% ipython --no-banner

In [1]: import numpy as np

In [2]: np.set_printoptions(precision=1, suppress=True, linewidth=120, sign=" ")

In [3]: rd = lambda a: np.round(a, 1) + 0

In [4]: X = np.loadtxt("case0.csv", delimiter=",")

In [5]: print(X)
[[  6.3  -3.6  -8.6 -18.6]
 [ -2.2  -7.4   8.6   0.8]
 [ -3.6  -7.2   5.4   3.3]
 [  6.9  -5.8  -7.2 -18.5]
 [ -2.5  -6.3   6.8   4.2]
 [ -2.2  -7.7   7.3   0.9]
 [  6.7  -3.   -7.9 -16.3]
 [  4.8  -2.3  -8.5 -15.8]
 [ -2.1  -7.9   5.7   3.6]
 [ -2.   -6.8   7.4   4.2]
 [  7.3  -3.   -7.7 -17.6]
 [  9.3  -2.   -8.2 -17.8]
 [ -2.7  -5.5   7.5   1.1]
 [  7.4  -5.1  -9.9 -19.5]
 [  7.3  -4.9  -7.5 -19.2]
 [ -3.   -9.3   7.9   0.9]
 [  7.   -3.8  -8.2 -18.4]
 [  7.2  -3.3  -9.4 -14.1]
 [ -3.4  -7.4   8.3   2.3]
 [ -2.8  -9.1   5.2   2.9]
 [  6.6  -4.3  -7.6 -17.4]
 [ -2.8  -7.2   8.1   3.8]]

In [6]: z = X[:, 3] > np.median(X[:, 3])

In [7]: u = X[z].mean(axis=0) - X[~z].mean(axis=0)

In [8]: print(rd(u))
[-9.6 -3.7 15.4 20.1]

In [9]: u, v = X[11], X[18]

In [10]: print(rd(u @ v))
-125.8

In [11]: print(rd(u @ u))
474.6

In [12]: p = (u @ v) / (u @ u) * u

In [13]: print(rd(p))
[-2.5  0.5  2.2  4.7]

In [14]: print(np.linalg.matrix_rank(np.outer(u, v)))
1

In [15]: mat = np.load("w.npy")

In [16]: print(mat)
[[-2 -4 -6 -4  0 -4  0 -6]
 [-1 -2 -3 -2  0 -2  0 -3]
 [ 0  0  0  0  0  0  0  0]]

In [17]: print(rd(mat @ np.linalg.pinv(mat) @ mat))
[[-2. -4. -6. -4.  0. -4.  0. -6.]
 [-1. -2. -3. -2.  0. -2.  0. -3.]
 [ 0.  0.  0.  0.  0.  0.  0.  0.]]

In [18]: print(np.unique(mat.round(6), axis=0).shape)
(3, 8)

In [19]: print(np.allclose(mat[:-1].T @ np.linalg.lstsq(mat[:-1].T, mat[-1])[0], mat[-1]))
True

In [20]: Uu, sig, Vt = np.linalg.svd(mat)

In [21]: print(np.argmax(sig[:-1] / (sig[1:] + 1e-6)) + 1)
1

In [22]: other = Uu[:, :1] @ np.diag(sig[:1]) @ Vt[:1]

In [23]: print(np.linalg.matrix_rank(other))
1

In [24]: print(np.linalg.matrix_rank(mat, rtol=0.05))
1

In [25]: print(rd(np.abs(mat - other).max()))
0.0

In [26]: M = np.load("out2.npy")

In [27]: print(M)
[[ 0  3]
 [ 3  2]]

In [28]: vals, evecs = np.linalg.eigh(M)

In [29]: vec = np.array([-5, 0])

In [30]: print(rd(evecs * np.maximum(vals, 0) @ evecs.T))
[[ 1.4  2. ]
 [ 2.   2.7]]

In [31]: print(np.abs(M).sum(axis=1).max(), rd(np.abs(vals).max()))
5 4.2

In [32]: other = np.array([[1, 3], [3, -3]])

In [33]: print(np.einsum("ik,kj->ij", M, other))
[[ 9 -9]
 [ 9  3]]

In [34]: print(np.einsum("ij,ij->i", M, M))
[  9  13]

In [35]: print(other.T @ M.T)
[[ 9  9]
 [-9  3]]

In [36]: print(M @ other)
[[ 9 -9]
 [ 9  3]]

In [37]: print(np.einsum("ij->j", M))
[ 3  5]
